% python3 -q
>>> import numpy as np
>>> import numpy.linalg as la
>>> np.set_printoptions(precision=1, suppress=True, linewidth=100)
>>> J = np.load("dump.npy")
>>> J
array([[0, 1, 1, 0, 1, 0],
       [1, 0, 0, 0, 1, 0],
       [1, 0, 0, 0, 1, 0],
       [0, 0, 0, 0, 0, 1],
       [1, 1, 1, 0, 0, 0],
       [0, 0, 0, 1, 0, 0]])
>>> # looks like rank 5
>>> Uu, s, Vh = la.svd(J)
>>> np.argmax(s[:-1] / (s[1:] + 1e-6)) + 1
np.int64(5)
>>> A2 = Uu[:, :5] @ np.diag(s[:5]) @ Vh[:5]
>>> la.matrix_rank(J, rtol=0.05)
np.int64(5)
>>> A2.round(1) + 0
array([[0., 1., 1., 0., 1., 0.],
       [1., 0., 0., 0., 1., 0.],
       [1., 0., 0., 0., 1., 0.],
       [0., 0., 0., 0., 0., 1.],
       [1., 1., 1., 0., 0., 0.],
       [0., 0., 0., 1., 0., 0.]])
>>> np.round(la.norm(J - A2, 2), 1), round(float(s[5]), 1)
(np.float64(0.0), 0.0)
>>> ev, V = la.eigh(J)
>>> x = np.array([1, 0, -1, 1, 0, -2])
>>> round(float(x @ J @ x / (x @ x)), 1), round(float(ev[0]), 1), round(ev[-1], 1)
(-0.9, -1.6, np.float64(2.6))
>>> np.round(la.eigvalsh(J[1:, 1:]), 1) + 0
array([-1.4, -1. ,  0. ,  1. ,  1.4])
>>> np.round(V * np.abs(ev) @ V.T, 1) + 0
array([[1.6, 0.2, 0.2, 0. , 0.6, 0. ],
       [0.2, 1. , 1. , 0. , 0.2, 0. ],
       [0.2, 1. , 1. , 0. , 0.2, 0. ],
       [0. , 0. , 0. , 1. , 0. , 0. ],
       [0.6, 0.2, 0.2, 0. , 1.6, 0. ],
       [0. , 0. , 0. , 0. , 0. , 1. ]])
>>> np.all(la.eigvalsh(J) > 0)
np.False_
>>> A2 = J / np.sqrt((J ** 2).mean(axis=1, keepdims=True))
>>> J - J.mean(axis=1, keepdims=True)
array([[-0.5,  0.5,  0.5, -0.5,  0.5, -0.5],
       [ 0.7, -0.3, -0.3, -0.3,  0.7, -0.3],
       [ 0.7, -0.3, -0.3, -0.3,  0.7, -0.3],
       [-0.2, -0.2, -0.2, -0.2, -0.2,  0.8],
       [ 0.5,  0.5,  0.5, -0.5, -0.5, -0.5],
       [-0.2, -0.2, -0.2,  0.8, -0.2, -0.2]])
>>> la.norm(A2, axis=1)
array([2.4, 2.4, 2.4, 2.4, 2.4, 2.4])
>>> def softmax(z):
...     e = np.exp(z - z.max(axis=-1, keepdims=True))
...     return e / e.sum(axis=-1, keepdims=True)
... 
>>> np.round(softmax(10 * J[5]), 1) + 0
array([0., 0., 0., 1., 0., 0.])
>>> softmax(J[5] + -3)
array([0.1, 0.1, 0.1, 0.4, 0.1, 0.1])
>>> softmax(J[5])
array([0.1, 0.1, 0.1, 0.4, 0.1, 0.1])
>>> scores = J @ J.T / np.sqrt(6)
>>> softmax(scores)
array([[0.3, 0.1, 0.1, 0.1, 0.2, 0.1],
       [0.2, 0.2, 0.2, 0.1, 0.2, 0.1],
       [0.2, 0.2, 0.2, 0.1, 0.2, 0.1],
       [0.2, 0.2, 0.2, 0.2, 0.2, 0.2],
       [0.2, 0.1, 0.1, 0.1, 0.3, 0.1],
       [0.2, 0.2, 0.2, 0.2, 0.2, 0.2]])
>>> softmax(scores).round(6).argmax(axis=1)
array([0, 1, 1, 3, 4, 5])
>>> softmax(scores)[5] @ J
array([0.5, 0.3, 0.3, 0.2, 0.5, 0.2])
>>> softmax(scores + np.triu(np.full(scores.shape, -np.inf), 1))
array([[1. , 0. , 0. , 0. , 0. , 0. ],
       [0.4, 0.6, 0. , 0. , 0. , 0. ],
       [0.2, 0.4, 0.4, 0. , 0. , 0. ],
       [0.2, 0.2, 0.2, 0.3, 0. , 0. ],
       [0.2, 0.2, 0.2, 0.1, 0.4, 0. ],
       [0.2, 0.2, 0.2, 0.2, 0.2, 0.2]])
>>> W0 = np.loadtxt("case1.csv", delimiter=",")
>>> W0
array([[-1.9, -3.5,  0.4, -0.5,  0.2],
       [ 0.5, -0.2,  3. ,  1.4, -2.3],
       [ 2.1, -1. ,  1.1,  1.3,  2.8],
       [-1.9,  1.5,  2.3, -1.4,  1.7],
       [-2.1,  0.7, -0.6,  3.2,  0.6]])
>>> u = np.array([0, 0, 0, 0, 3])
>>> A2 = W0 + np.outer(u, np.eye(5)[0])
>>> A2
array([[-1.9, -3.5,  0.4, -0.5,  0.2],
       [ 0.5, -0.2,  3. ,  1.4, -2.3],
       [ 2.1, -1. ,  1.1,  1.3,  2.8],
       [-1.9,  1.5,  2.3, -1.4,  1.7],
       [ 0.9,  0.7, -0.6,  3.2,  0.6]])
>>> la.matrix_rank(la.inv(A2) - la.inv(W0), tol=1e-8)
np.int64(1)
>>> q, R = la.qr(W0)
>>> round(float(abs(R[0, 0])), 1), round(la.norm(W0[:, 0]), 1)
(4.0, np.float64(4.0))
>>> q.shape, R.shape
((5, 5), (5, 5))
>>> np.abs(np.diag(R))
array([4., 4., 4., 4., 4.])
>>> np.round(q.T @ q, 1) + 0
array([[1., 0., 0., 0., 0.],
       [0., 1., 0., 0., 0.],
       [0., 0., 1., 0., 0.],
       [0., 0., 0., 1., 0.],
       [0., 0., 0., 0., 1.]])
>>> q.round(1) + 0
array([[-0.5, -0.9,  0.1, -0.1,  0. ],
       [ 0.1, -0.1,  0.7,  0.3, -0.6],
       [ 0.5, -0.3,  0.3,  0.3,  0.7],
       [-0.5,  0.4,  0.6, -0.3,  0.4],
       [-0.5,  0.2, -0.2,  0.8,  0.2]])
>>> np.allclose(R.T @ R, W0.T @ W0)
True
>>> np.trace(q @ q.T)
np.float64(5.0)
>>> np.round(softmax(10 * W0[3]), 1) + 0
array([0., 0., 1., 0., 0.])
>>> scores = W0 @ W0.T / np.sqrt(5)
>>> softmax(scores).round(6).argmax(axis=1)
array([0, 1, 2, 3, 4])
>>> np.round(softmax(scores), 1) + 0
array([[1., 0., 0., 0., 0.],
       [0., 1., 0., 0., 0.],
       [0., 0., 1., 0., 0.],
       [0., 0., 0., 1., 0.],
       [0., 0., 0., 0., 1.]])
>>> feats = np.loadtxt("data.csv", delimiter=",")
>>> feats
array([[ 0.,  0.,  0.,  0.,  0.,  0.,  0.],
       [ 0.,  5., -5., -5.,  0.,  2., -4.],
       [ 0., -5.,  5.,  5.,  0., -2.,  4.],
       [ 0., -5.,  5.,  5.,  0., -2.,  4.],
       [ 0.,  0.,  0.,  0.,  5., -1.,  2.],
       [ 0.,  2., -2., -2., -1.,  1., -2.],
       [ 0., -4.,  4.,  4.,  2., -2.,  4.]])
>>> # rows and columns are dependent
>>> Uu, s, Vh = la.svd(feats)
>>> np.argmax(s[:-1] / (s[1:] + 1e-6)) + 1
np.int64(2)
>>> s.round(1) + 0
array([19.3,  5.7,  0. ,  0. ,  0. ,  0. ,  0. ])
>>> A2 = Uu[:, :2] @ np.diag(s[:2]) @ Vh[:2]
>>> la.matrix_rank(A2)
np.int64(2)
>>> round(float(la.norm(feats - A2, 2)), 1), np.round(s[2], 1)
(0.0, np.float64(0.0))
>>> la.matrix_rank(feats, rtol=0.05)
np.int64(2)
>>> np.round(la.norm(feats - A2) / la.norm(feats), 1)
np.float64(0.0)
>>> np.allclose(feats[:-1].T @ la.lstsq(feats[:-1].T, feats[-1])[0], feats[-1])
True
>>> np.abs(np.diag(la.qr(feats)[1])) > 1e-9
array([False,  True, False, False,  True, False, False])
>>> la.lstsq(feats[:-1].T, feats[-1])[2]
np.int32(2)
>>> np.unique(feats.round(6), axis=0).shape
(6, 7)
>>> softmax(10 * feats[0])
array([0.1, 0.1, 0.1, 0.1, 0.1, 0.1, 0.1])
>>> softmax(feats[0] + 3)
array([0.1, 0.1, 0.1, 0.1, 0.1, 0.1, 0.1])
>>> scores = feats @ feats.T / np.sqrt(7)
>>> softmax(scores)[0] @ feats
array([ 0. , -1. ,  1. ,  1. ,  0.9, -0.6,  1.1])
>>> K = np.load("arr.npy")
>>> K
array([[ 0.6,  2.3,  0.1, -0.8],
       [ 0.2,  1.5, -0.5, -1.1],
       [ 0.1,  1.7, -0.1, -0.9],
       [-0.6,  1.5, -0.3, -0.8],
       [ 0. ,  2.2,  0.2, -0.7],
       [ 0.4,  2. , -0.1, -0.9],
       [ 0. ,  2. ,  0.1, -1.3],
       [-0.4,  2.1, -0.3, -1. ],
       [ 0.1,  2.6,  0.1, -0.8],
       [ 0.2,  2.5,  0.3, -0.9],
       [ 3.5,  2.4,  1.7,  1.4],
       [ 2.6,  2.1,  2. ,  1.9],
       [ 3.4,  1.5,  2.1,  1.9],
       [ 3.1,  1.7,  2.3,  2. ],
       [ 3.7,  1.5,  1.3,  2.1],
       [ 2.8,  2.1,  1.9,  1.5],
       [ 3. ,  2.4,  2.3,  2.3],
       [ 2.9,  1.6,  2.3,  1.9],
       [ 3.4,  2. ,  2.3,  2.7],
       [ 2.4,  2.7,  1.6,  1.9],
       [ 2.1, -0.8,  2.2, -0.2],
       [ 1.7, -0.7,  2.2,  0.3],
       [ 2.2, -0.8,  2.2,  0.1],
       [ 2.2, -1. ,  1.3, -0.2],
       [ 2.5, -0.6,  2.1,  0.1],
       [ 1.7, -1.2,  1.9, -0.4],
       [ 1.8, -0.5,  1.7, -0.5],
       [ 1.8, -1. ,  1.6,  0.4],
       [ 2. , -0.7,  1.7, -0.3],
       [ 1.8, -1.3,  1.7, -0.6]])
>>> z = K[:, 0] > np.median(K[:, 0])
>>> u = K[z].mean(axis=0) - K[~z].mean(axis=0)
>>> z.astype(int)
array([0, 0, 0, 0, 0, 0, 0, 0, 0, 0, 1, 1, 1, 1, 1, 1, 1, 1, 1, 1, 1, 0, 1, 1, 1, 0, 0, 0, 1, 0])
>>> round(float((((K - K.mean(axis=0)) @ u > 0) == z).mean()), 1)
0.9
>>> ((K - K.mean(axis=0)) @ u > 0).astype(int)
array([0, 0, 0, 0, 0, 0, 0, 0, 0, 0, 1, 1, 1, 1, 1, 1, 1, 1, 1, 1, 1, 1, 1, 1, 1, 0, 0, 1, 1, 0])
>>> np.argsort(-np.abs(u).round(6), kind="stable")
array([0, 3, 2, 1])
>>> D = la.norm(K[:, None] - K[None], axis=-1)
>>> np.flatnonzero(D[17] < D.mean() / 2)
array([10, 11, 12, 13, 14, 15, 16, 17, 18, 19])
>>> (D + 1e9 * np.eye(30)).round(6).argmin(axis=1)
array([ 5,  2,  5,  7,  9,  0,  2,  6,  9,  8, 15, 15, 13, 17, 12, 11, 18, 13, 16, 11, 22, 22, 20,
       28, 22, 29, 28, 21, 26, 25])
>>> la.norm(K, axis=1)
array([2.5, 1.9, 1.9, 1.8, 2.3, 2.2, 2.4, 2.4, 2.7, 2.7, 4.8, 4.3, 4.7, 4.7, 4.7, 4.3, 5. , 4.5,
       5.3, 4.4, 3.2, 2.9, 3.2, 2.8, 3.3, 2.8, 2.6, 2.6, 2.7, 2.9])
>>> D.shape
(30, 30)
>>> np.unravel_index(D.round(6).argmax(), D.shape)
(np.int64(3), np.int64(18))
>>> D[17].round(6).argsort(kind="stable")[:4]
array([17, 13, 12, 11])
>>> la.norm(K - K.mean(axis=0), axis=1)
array([2.3, 2.7, 2.5, 3. , 2.5, 2.4, 2.8, 3.1, 2.7, 2.6, 2.5, 2.2, 2.5, 2.5, 2.7, 2. , 2.9, 2.3,
       3.3, 2.4, 2.2, 2. , 2.1, 2.2, 2. , 2.5, 1.8, 2.1, 1.9, 2.6])
>>> D.mean(axis=1).argmax()
np.int64(18)
